% python3 -q
>>> import numpy as np
>>> np.set_printoptions(precision=2, suppress=True, linewidth=120, legacy="1.25")
>>> Y = np.array([[0.7], [-1.8], [0.4], [0.6], [0.0], [-0.1], [-0.8]])
>>> cent = np.array([[0.5, 0.6, -0.5, -0.3, -0.6, -0.2, 1.6, -0.8, -1.7, 0.8, -0.5, -0.2]])
>>> W0 = Y @ cent
>>> W0
array([[ 0.35,  0.42, -0.35, -0.21, -0.42, -0.14,  1.12, -0.56, -1.19,  0.56, -0.35, -0.14],
       [-0.9 , -1.08,  0.9 ,  0.54,  1.08,  0.36, -2.88,  1.44,  3.06, -1.44,  0.9 ,  0.36],
       [ 0.2 ,  0.24, -0.2 , -0.12, -0.24, -0.08,  0.64, -0.32, -0.68,  0.32, -0.2 , -0.08],
       [ 0.3 ,  0.36, -0.3 , -0.18, -0.36, -0.12,  0.96, -0.48, -1.02,  0.48, -0.3 , -0.12],
       [ 0.  ,  0.  ,  0.  ,  0.  ,  0.  ,  0.  ,  0.  ,  0.  ,  0.  ,  0.  ,  0.  ,  0.  ],
       [-0.05, -0.06,  0.05,  0.03,  0.06,  0.02, -0.16,  0.08,  0.17, -0.08,  0.05,  0.02],
       [-0.4 , -0.48,  0.4 ,  0.24,  0.48,  0.16, -1.28,  0.64,  1.36, -0.64,  0.4 ,  0.16]])
>>> np.allclose(W0[:-1].T @ np.linalg.lstsq(W0[:-1].T, W0[-1])[0], W0[-1])
True
>>> try:
...     np.linalg.inv(W0)
... except np.linalg.LinAlgError as e:
...     print("failed:", e)
... 
failed: Last 2 dimensions of the array must be square
>>> W0 @ np.linalg.pinv(W0) @ W0
array([[ 0.35,  0.42, -0.35, -0.21, -0.42, -0.14,  1.12, -0.56, -1.19,  0.56, -0.35, -0.14],
       [-0.9 , -1.08,  0.9 ,  0.54,  1.08,  0.36, -2.88,  1.44,  3.06, -1.44,  0.9 ,  0.36],
       [ 0.2 ,  0.24, -0.2 , -0.12, -0.24, -0.08,  0.64, -0.32, -0.68,  0.32, -0.2 , -0.08],
       [ 0.3 ,  0.36, -0.3 , -0.18, -0.36, -0.12,  0.96, -0.48, -1.02,  0.48, -0.3 , -0.12],
       [ 0.  ,  0.  ,  0.  ,  0.  ,  0.  ,  0.  ,  0.  ,  0.  ,  0.  ,  0.  ,  0.  ,  0.  ],
       [-0.05, -0.06,  0.05,  0.03,  0.06,  0.02, -0.16,  0.08,  0.17, -0.08,  0.05,  0.02],
       [-0.4 , -0.48,  0.4 ,  0.24,  0.48,  0.16, -1.28,  0.64,  1.36, -0.64,  0.4 ,  0.16]])
>>> np.abs(np.diag(np.linalg.qr(W0)[1])) > 1e-9
array([ True, False, False, False, False, False, False])
>>> rank = np.linalg.matrix_rank(W0)
>>> rank
1
>>> null = np.linalg.svd(W0)[2][rank:].T
>>> null.shape
(12, 11)
>>> print([int(np.linalg.matrix_rank(np.delete(W0, i, axis=0))) for i in range(7)])
[1, 1, 1, 1, 1, 1, 1]
>>> np.linalg.matrix_rank(W0.T @ W0), np.linalg.matrix_rank(W0 @ W0.T)
(1, 1)
>>> np.round(null @ null.T, 2) + 0
array([[ 0.97, -0.04,  0.03,  0.02,  0.04,  0.01, -0.1 ,  0.05,  0.1 , -0.05,  0.03,  0.01],
       [-0.04,  0.96,  0.04,  0.02,  0.04,  0.01, -0.11,  0.06,  0.12, -0.06,  0.04,  0.01],
       [ 0.03,  0.04,  0.97, -0.02, -0.04, -0.01,  0.1 , -0.05, -0.1 ,  0.05, -0.03, -0.01],
       [ 0.02,  0.02, -0.02,  0.99, -0.02, -0.01,  0.06, -0.03, -0.06,  0.03, -0.02, -0.01],
       [ 0.04,  0.04, -0.04, -0.02,  0.96, -0.01,  0.11, -0.06, -0.12,  0.06, -0.04, -0.01],
       [ 0.01,  0.01, -0.01, -0.01, -0.01,  1.  ,  0.04, -0.02, -0.04,  0.02, -0.01,  0.  ],
       [-0.1 , -0.11,  0.1 ,  0.06,  0.11,  0.04,  0.69,  0.15,  0.32, -0.15,  0.1 ,  0.04],
       [ 0.05,  0.06, -0.05, -0.03, -0.06, -0.02,  0.15,  0.92, -0.16,  0.08, -0.05, -0.02],
       [ 0.1 ,  0.12, -0.1 , -0.06, -0.12, -0.04,  0.32, -0.16,  0.65,  0.16, -0.1 , -0.04],
       [-0.05, -0.06,  0.05,  0.03,  0.06,  0.02, -0.15,  0.08,  0.16,  0.92,  0.05,  0.02],
       [ 0.03,  0.04, -0.03, -0.02, -0.04, -0.01,  0.1 , -0.05, -0.1 ,  0.05,  0.97, -0.01],
       [ 0.01,  0.01, -0.01, -0.01, -0.01,  0.  ,  0.04, -0.02, -0.04,  0.02, -0.01,  1.  ]])
>>> [int(np.linalg.matrix_rank(W0[:, :j + 1])) for j in range(12)]
[1, 1, 1, 1, 1, 1, 1, 1, 1, 1, 1, 1]
>>> [int(np.linalg.matrix_rank(W0[:i])) for i in range(1, len(W0) + 1)]
[1, 1, 1, 1, 1, 1, 1]
>>> rng = np.random.default_rng(66712)
>>> Y = W0 + rng.integers(-2, 3, (7, 1)) @ rng.integers(-2, 3, (1, 12))
>>> Y
array([[ 4.35,  0.42, -2.35, -4.21, -2.42,  3.86,  3.12,  1.44, -3.19, -3.44, -4.35, -0.14],
       [-0.9 , -1.08,  0.9 ,  0.54,  1.08,  0.36, -2.88,  1.44,  3.06, -1.44,  0.9 ,  0.36],
       [ 4.2 ,  0.24, -2.2 , -4.12, -2.24,  3.92,  2.64,  1.68, -2.68, -3.68, -4.2 , -0.08],
       [ 2.3 ,  0.36, -1.3 , -2.18, -1.36,  1.88,  1.96,  0.52, -2.02, -1.52, -2.3 , -0.12],
       [ 0.  ,  0.  ,  0.  ,  0.  ,  0.  ,  0.  ,  0.  ,  0.  ,  0.  ,  0.  ,  0.  ,  0.  ],
       [ 1.95, -0.06, -0.95, -1.97, -0.94,  2.02,  0.84,  1.08, -0.83, -2.08, -1.95,  0.02],
       [-2.4 , -0.48,  1.4 ,  2.24,  1.48, -1.84, -2.28, -0.36,  2.36,  1.36,  2.4 ,  0.16]])
>>> Y - W0
array([[ 4.,  0., -2., -4., -2.,  4.,  2.,  2., -2., -4., -4.,  0.],
       [ 0.,  0.,  0.,  0.,  0.,  0.,  0.,  0.,  0.,  0.,  0.,  0.],
       [ 4.,  0., -2., -4., -2.,  4.,  2.,  2., -2., -4., -4.,  0.],
       [ 2.,  0., -1., -2., -1.,  2.,  1.,  1., -1., -2., -2.,  0.],
       [ 0.,  0.,  0.,  0.,  0.,  0.,  0.,  0.,  0.,  0.,  0.,  0.],
       [ 2.,  0., -1., -2., -1.,  2.,  1.,  1., -1., -2., -2.,  0.],
       [-2.,  0.,  1.,  2.,  1., -2., -1., -1.,  1.,  2.,  2.,  0.]])
